% python3 -q
>>> import numpy as np
>>> import numpy.linalg as la
>>> np.set_printoptions(suppress=True, linewidth=100)
>>> W0 = np.array([[0.0, 4.0], [4.0, 0.0]])
>>> # symmetric, so the eigenvalues are real
>>> ev, V = la.eigh(W0)
>>> (ev > 1e-8).sum(), (ev < -1e-8).sum()
(np.int64(1), np.int64(1))
>>> np.unique(ev.round(6) + 0, return_counts=True)[1]
array([1, 1])
>>> ev
array([-4.,  4.])
>>> K = np.load("run16.npy")
>>> K.round(1) + 0
array([[ 0. , -0.1, -0.2,  0. , -0.1,  0.1,  0.1],
       [ 6. , -5.9,  0. , -6. , -3. ,  5.8,  0. ],
       [-0.1,  0.1, -0.1,  0.1,  0.1,  0.1, -0.1],
       [ 6.1, -6.2,  0.1, -6.1, -3.1,  5.8,  0. ]])
>>> Uu, sv, vt = la.svd(K)
>>> sv.round(1)
array([17.4,  0.3,  0.2,  0.1])
>>> print(np.argmax(sv[:-1] / (sv[1:] + 1e-6)) + 1)
1
>>> Y = Uu[:, :1] @ np.diag(sv[:1]) @ vt[:1]
>>> la.matrix_rank(K, rtol=0.05)
np.int64(1)
>>> Y.round(1) + 0
array([[ 0.1, -0.1,  0. , -0.1,  0. ,  0.1,  0. ],
       [ 6. , -6. ,  0.1, -5.9, -3. ,  5.8,  0. ],
       [-0.1,  0.1,  0. ,  0.1,  0. , -0.1,  0. ],
       [ 6.1, -6.1,  0.1, -6.1, -3.1,  5.9,  0. ]])
>>> np.round(np.abs(K - Y).max(), 1)
np.float64(0.2)
>>> la.matrix_rank(Y)
np.int64(1)
>>> round(la.norm(K - Y, 2), 1), round(float(sv[1]), 1)
(np.float64(0.3), 0.3)
>>> Uu, sv, vt = la.svd(Y)
>>> V = vt[:(sv > 1e-8).sum()]
>>> rng = np.random.default_rng(5)
>>> x = Y[2] + 3 * Y[1] + rng.integers(2) * np.eye(7)[0]
>>> x.round(1) + 0
array([ 18.8, -17.8,   0.2, -17.8,  -9. ,  17.2,   0. ])
>>> np.round(np.diag(V.T @ V), 1) + 0
array([0.2, 0.2, 0. , 0.2, 0.1, 0.2, 0. ])
>>> np.round(V.T @ V, 1) + 0
array([[ 0.2, -0.2,  0. , -0.2, -0.1,  0.2,  0. ],
       [-0.2,  0.2,  0. ,  0.2,  0.1, -0.2,  0. ],
       [ 0. ,  0. ,  0. ,  0. ,  0. ,  0. ,  0. ],
       [-0.2,  0.2,  0. ,  0.2,  0.1, -0.2,  0. ],
       [-0.1,  0.1,  0. ,  0.1,  0.1, -0.1,  0. ],
       [ 0.2, -0.2,  0. , -0.2, -0.1,  0.2,  0. ],
       [ 0. ,  0. ,  0. ,  0. ,  0. ,  0. ,  0. ]])
>>> print(round(la.norm(x - V.T @ V @ x), 1))
0.9
>>> la.matrix_rank(np.vstack([Y, x]))
np.int64(2)
>>> np.allclose(V.T @ V @ x, x)
False
>>> Y = np.array([[-5, 3, 3],
...     [-2, -5, -4],
...     [3, 0, 5],
...     [-5, 4, 2],
...     [0, 5, 5],
...     [3, 1, -3],
...     [-2, 2, -3]])
>>> np.round(K @ Y, 1)
array([[-0.3,  0.1, -1.7],
       [29.1, 14.4, -2.5],
       [ 0.2, -0.1, -0.2],
       [30.2, 15. , -1.9]])
>>> la.matrix_rank(K @ Y)
np.int64(3)
>>> np.round(np.einsum("ik,kj->ji", K, Y), 1)
array([[-0.3, 29.1,  0.2, 30.2],
       [ 0.1, 14.4, -0.1, 15. ],
       [-1.7, -2.5, -0.2, -1.9]])
>>> np.round(np.einsum("ij->j", K), 1)
array([ 12. , -12. ,  -0.1, -12. ,  -6.1,  11.9,  -0.1])
>>> Y @ K
Traceback (most recent call last):
  File "<python-input-35>", line 1, in <module>
    Y @ K
    ~~^~~
ValueError: matmul: Input operand 1 has a mismatch in its core dimension 0, with gufunc signature (n?,k),(k,m?)->(n?,m?) (size 4 is different from 3)
>>> print(np.vstack([K, Y.T]).shape)
(7, 7)
>>> Y = K / la.norm(K, axis=1, keepdims=True)
>>> gram = Y @ Y.T
>>> (gram - 2 * np.eye(4)).round(6).argmax(axis=1)
array([1, 3, 0, 1])
>>> gram[3].round(1)
array([ 0.6,  1. , -0.4,  1. ])
>>> np.argwhere(np.triu(np.abs(gram) > 0.95, 1))
array([[1, 3]])
>>> W1 = np.array([[-2, -1, 5, 5, -4],
...     [5, -1, 0, 1, -3],
...     [3, 0, 5, -3, -5],
...     [-1, -3, 1, 2, -2],
...     [-4, 2, 2, 0, 0],
...     [-4, -3, -1, 0, -5],
...     [0, -4, 1, -4, 4]])
>>> b = np.array([0, 3, 2, 0, 2])
>>> act = np.maximum(K @ W1 + b, 0)
>>> print((act > 0).astype(int))
[[0 1 1 1 1]
 [0 0 1 1 0]
 [0 1 1 1 1]
 [0 0 1 1 0]]
>>> basis = np.array([[-1, 1], [-3, 3], [3, -2], [-1, 1], [0, -3]])
>>> (act @ basis).round(6).argmax(axis=1)
array([1, 0, 1, 0])
>>> J = np.array([[0.1, -1.8, -4.8, 0.0, -0.9],
...     [0.9, -0.1, -2.1, -0.5, 1.1],
...     [0.4, -0.9, 0.3, -0.5, 0.4],
...     [0.1, -0.5, 3.3, 0.3, 1.5],
...     [-1.1, 2.4, -1.2, 0.5, -0.4]])
>>> lab = rng.permutation(5)
>>> Y = J[:, lab] * rng.choice([-1, 1], 5)
>>> Y
array([[-1.8,  0.9,  4.8, -0. ,  0.1],
       [-0.1, -1.1,  2.1,  0.5,  0.9],
       [-0.9, -0.4, -0.3,  0.5,  0.4],
       [-0.5, -1.5, -3.3, -0.3,  0.1],
       [ 2.4,  0.4,  1.2, -0.5, -1.1]])
>>> Uu, _, vt = la.svd(J.T @ Y)
>>> lab
array([1, 4, 2, 3, 0])
>>> np.round(J - J[0], 1)
array([[ 0. ,  0. ,  0. ,  0. ,  0. ],
       [ 0.8,  1.7,  2.7, -0.5,  2. ],
       [ 0.3,  0.9,  5.1, -0.5,  1.3],
       [ 0. ,  1.3,  8.1,  0.3,  2.4],
       [-1.2,  4.2,  3.6,  0.5,  0.5]])
>>> np.count_nonzero(J)
np.int64(24)
>>> la.matrix_rank(J)
np.int64(5)
>>> J[5]
Traceback (most recent call last):
  File "<python-input-57>", line 1, in <module>
    J[5]
    ~^^^
IndexError: index 5 is out of bounds for axis 0 with size 5
>>> print(np.round(la.norm(J), 1))
7.6
>>> print(np.round(np.diff(J, axis=0), 1))
[[ 0.8  1.7  2.7 -0.5  2. ]
 [-0.5 -0.8  2.4  0.  -0.7]
 [-0.3  0.4  3.   0.8  1.1]
 [-1.2  2.9 -4.5  0.2 -1.9]]
>>> data = np.load("test7.npy")
>>> data
array([[  0.5,  -0.9, -16. ,   1.6,  -0.6,   0.6],
       [  0.7,  -0.7, -26. ,  -0.4,  -0.5,   1.1],
       [ -2.8,   1.1, -28. ,   0.6,   1.4,   1.6],
       [  0.7,  -0.2, -38. ,   3. ,  -1.1,  -1.4],
       [ -0.1,  -1.1,  32. ,  -1.4,   0.6,  -0.2],
       [  0. ,   0.7,  10. ,   0.2,   0.1,   0.4],
       [  0.7,   0.8,  -6. ,   0.1,  -1.8,  -1. ]])
>>> # column 2 is much longer than the rest
>>> Y = data + rng.integers(-2, 3, (7, 1)) @ rng.integers(-2, 3, (1, 6))
>>> Y.round(1)
array([[  0.5,  -0.9, -16. ,   1.6,  -0.6,   0.6],
       [  4.7,  -2.7, -28. ,   1.6,   1.5,   1.1],
       [  1.2,  -0.9, -30. ,   2.6,   3.4,   1.6],
       [  4.7,  -2.2, -40. ,   5. ,   0.9,  -1.4],
       [  3.9,  -3.1,  30. ,   0.6,   2.6,  -0.2],
       [  4. ,  -1.3,   8. ,   2.2,   2.1,   0.4],
       [ -3.3,   2.8,  -4. ,  -1.9,  -3.8,  -1. ]])
>>> la.matrix_rank(Y - data, tol=1e-8)
np.int64(1)
>>> np.round(Y - data, 1)
array([[ 0.,  0.,  0.,  0.,  0.,  0.],
       [ 4., -2., -2.,  2.,  2.,  0.],
       [ 4., -2., -2.,  2.,  2.,  0.],
       [ 4., -2., -2.,  2.,  2.,  0.],
       [ 4., -2., -2.,  2.,  2.,  0.],
       [ 4., -2., -2.,  2.,  2.,  0.],
       [-4.,  2.,  2., -2., -2.,  0.]])
>>> x = np.array([1, 2, 0, 2, 0])
>>> rhs = J @ x
>>> rhs.round(1)
array([-3.5, -0.3, -2.4, -0.3,  4.7])
>>> np.round(la.solve(J.T, J[2]), 1) + 0
array([0., 0., 1., 0., 0.])
>>> np.round(la.solve(J, rhs), 1) + 0
array([1., 2., 0., 2., 0.])
>>> M = np.load("data.npy")
>>> print(M)
[[-1  0  0  0]
 [-1  1  0  0]
 [ 2  0  0  0]
 [-1  0  0  1]]
>>> # triangular, det is the product of the diagonal
>>> np.round(M.mean(axis=0), 1)
array([-0.2,  0.2,  0. ,  0.2])
>>> np.unravel_index(np.abs(M).argmax(), M.shape)
(np.int64(2), np.int64(0))
>>> np.diff(M, axis=0)
array([[ 0,  1,  0,  0],
       [ 3, -1,  0,  0],
       [-3,  0,  0,  1]])
>>> np.abs(M).max()
np.int64(2)
>>> np.zeros(4, 4)
Traceback (most recent call last):
  File "<python-input-79>", line 1, in <module>
    np.zeros(4, 4)
    ~~~~~~~~^^^^^^
TypeError: Cannot interpret '4' as a data type
>>> print(M.shape)
(4, 4)
>>> M - M[0]
array([[0, 0, 0, 0],
       [0, 1, 0, 0],
       [3, 0, 0, 0],
       [0, 0, 0, 1]])
>>> np.count_nonzero(M)
np.int64(6)
>>> print(M.sum(axis=1))
[-1  0  2  0]
>>> arr = np.load("m.npy")
>>> arr
array([[ 0.6, -0.9,  0.6, -2.1,  0.4, -0.2],
       [ 1.6,  0.7,  1.6,  1.2, -4.7, -1.6],
       [ 0.5,  0.1,  0.6,  0.5, -1.8, -0.5],
       [ 0.3, -0.9,  0.5, -1.9,  0.6,  0.2],
       [ 2.4, -1. ,  2.6, -2.5, -4.1, -2. ],
       [ 2.1,  0.2,  1.9, -0.8, -4.6, -1.8],
       [ 2.1, -2.2,  2. , -5.1, -0.3, -0.5],
       [ 0.6,  0.4,  0.6,  0.5, -1.5, -0.8],
       [ 2. , -2.3,  2.1, -5.3, -0.4, -0.5],
       [ 0.5,  0.2,  0.3,  0.5, -1.6, -0.4],
       [ 3.1, -1.8,  3.1, -4.6, -3.7, -1.7],
       [ 0.7,  0.4,  0.6,  0.6, -1.6, -0.7],
       [ 2. ,  0.2,  2.1, -0.7, -4.5, -1.7],
       [ 1.5, -2.7,  1.4, -5.6,  1.3,  0.1],
       [-0.1,  0. ,  0.2,  0. , -0.1, -0.1],
       [ 0.5,  0.2,  0.6,  0.5, -1.5, -0.6],
       [ 2. ,  0.1,  2.1, -0.7, -4.3, -1.8],
       [ 1.6,  0.9,  1.6,  1.3, -4.9, -1.9],
       [ 2.8, -2. ,  2.4, -5.1, -1.9, -1.3],
       [ 3.1, -1.8,  3.1, -4.5, -3.9, -1.8],
       [ 1. , -0.8,  1. , -1.7, -1.1, -0.7],
       [ 0. , -0.1,  0. ,  0.2,  0. , -0.1]])
>>> P = arr @ la.solve(arr.T @ arr, arr.T)
>>> np.allclose(P @ P, P)
True
>>> np.round(la.eigvalsh(P), 1) + 0
array([0., 0., 0., 0., 0., 0., 0., 0., 0., 0., 0., 0., 0., 0., 0., 0., 1., 1., 1., 1., 1., 1.])
>>> basis = arr[[3, 19]].astype(float)
>>> for _ in range(3):
...     lab = la.norm(arr[:, None] - basis, axis=-1).argmin(axis=1)
...     basis = np.array([arr[lab == j].mean(axis=0) for j in range(2)])
... 
>>> print(lab)
[0 1 0 0 1 1 1 0 1 0 1 0 1 0 0 0 1 1 1 1 0 0]
>>> np.abs(basis[1] - basis[0]).argmax()
np.int64(4)
>>> basis.round(1)
array([[ 0.6, -0.4,  0.6, -0.8, -0.6, -0.3],
       [ 2.3, -0.8,  2.2, -2.4, -3.4, -1.5]])
>>> Xs = arr - arr.mean(axis=0)
>>> V = la.svd(Xs)[2][:2]
>>> Y = Xs - Xs @ V.T @ V
>>> round(la.norm(Y) / la.norm(Xs), 1)
np.float64(0.1)
>>> np.round(np.cov(Xs @ V.T, rowvar=False), 1) + 0
array([[7.9, 0. ],
       [0. , 5.3]])
>>> print(np.round((Xs @ V.T).std(axis=0), 1))
[2.7 2.3]
>>> la.norm(Y, axis=1).round(6).argmax()
np.int64(4)
>>> np.round(np.abs(la.svd(arr)[2][-1]), 1)
array([0.3, 0.3, 0.7, 0.2, 0.2, 0.5])
>>> round(np.log10(la.cond(arr)))
2
>>> [round(float(x), 1) for x in la.svd(arr, compute_uv=False)[:3]]
[19.6, 12.4, 0.6]
>>> la.cond(arr) > 100
np.False_
>>> np.argsort(-la.norm(arr, axis=0).round(6), kind="stable")[:3]
array([3, 4, 0])
>>> Xs = arr - arr.mean(axis=0)
>>> Uu, sv, vt = la.svd(Xs, full_matrices=False)
>>> print(np.searchsorted(np.cumsum(sv ** 2) / (sv ** 2).sum(), 0.9) + 1)
2
>>> np.round(vt[0] * np.sign(vt[0, np.abs(vt[0]).argmax()]), 1) + 0
array([-0.2,  0.4, -0.2,  0.8, -0.3,  0. ])
>>> print(np.round(Xs.mean(axis=0), 1) + 0)
[0. 0. 0. 0. 0. 0.]
>>> np.round(np.abs(vt[-1]), 1)
array([0.5, 0.1, 0.7, 0.4, 0.3, 0.3])
>>> feats = np.loadtxt("out0.csv", delimiter=",")
>>> feats
array([[ 0.,  0.,  0.,  0.,  0.,  0.],
       [ 0.,  5.,  0.,  0.,  0.,  0.],
       [ 0.,  0.,  0.,  0.,  0.,  3.],
       [ 1.,  0.,  0.,  3.,  0.,  0.],
       [ 0.,  0.,  0.,  0.,  0.,  0.],
       [ 0.,  0.,  0.,  0.,  0.,  0.],
       [ 4.,  0.,  1.,  5.,  0.,  0.],
       [ 9.,  6.,  0., 10.,  6.,  0.],
       [ 0.,  0.,  5.,  0.,  0.,  4.],
       [ 0.,  5.,  0.,  0.,  0.,  3.],
       [11., 12.,  0., 10.,  9.,  0.],
       [ 0.,  5.,  0.,  0.,  0.,  0.],
       [ 5.,  4.,  0.,  3.,  0.,  0.],
       [ 0.,  0.,  0.,  0.,  0.,  3.],
       [ 8.,  9.,  2., 10.,  9.,  9.],
       [ 0.,  0.,  2.,  0.,  0.,  5.],
       [ 7.,  0.,  0.,  7.,  0.,  0.],
       [ 0.,  2.,  0.,  0.,  0.,  0.],
       [ 1.,  0.,  7.,  2.,  0.,  0.],
       [ 2.,  0.,  1.,  3.,  0.,  0.],
       [10.,  7.,  6., 12.,  6.,  9.],
       [ 1.,  0.,  0.,  0.,  0.,  0.],
       [ 4.,  0.,  5.,  5.,  0.,  0.],
       [ 3.,  0., 14.,  7.,  0., 12.],
       [ 3.,  2.,  0.,  2.,  3.,  0.],
       [ 7.,  6.,  0.,  8.,  9.,  0.],
       [ 4.,  0.,  0.,  3.,  0.,  0.],
       [ 1.,  6.,  0.,  2.,  6.,  8.]])
>>> # rows 0 and 4 are equal
>>> gram = np.cov(feats, rowvar=False)
>>> np.round(np.polyfit(feats[:, 2], feats[:, 1], 1), 1)
array([-0.2,  2.7])
>>> np.round(np.corrcoef(feats[:, 2], feats[:, 1])[0, 1], 1)
np.float64(-0.2)
>>> np.argsort(-feats.std(axis=0).round(6), kind="stable")
array([3, 0, 5, 1, 4, 2])
>>> np.median(feats, axis=0)
array([1., 0., 0., 2., 0., 0.])
>>> np.round(la.eigvalsh(gram)[::-1], 1)
array([41.2, 17.6,  8.3,  2.4,  1.4,  0.3])
>>> gram.round(1)
array([[12.2,  7.5,  1. , 12.8,  8.3,  1.6],
       [ 7.5, 11.5, -1.7,  7.5,  9.1,  2.6],
       [ 1. , -1.7, 10.2,  3.5, -0.7,  6.8],
       [12.8,  7.5,  3.5, 14.9,  9. ,  4.2],
       [ 8.3,  9.1, -0.7,  9. , 10.3,  3.2],
       [ 1.6,  2.6,  6.8,  4.2,  3.2, 12.1]])
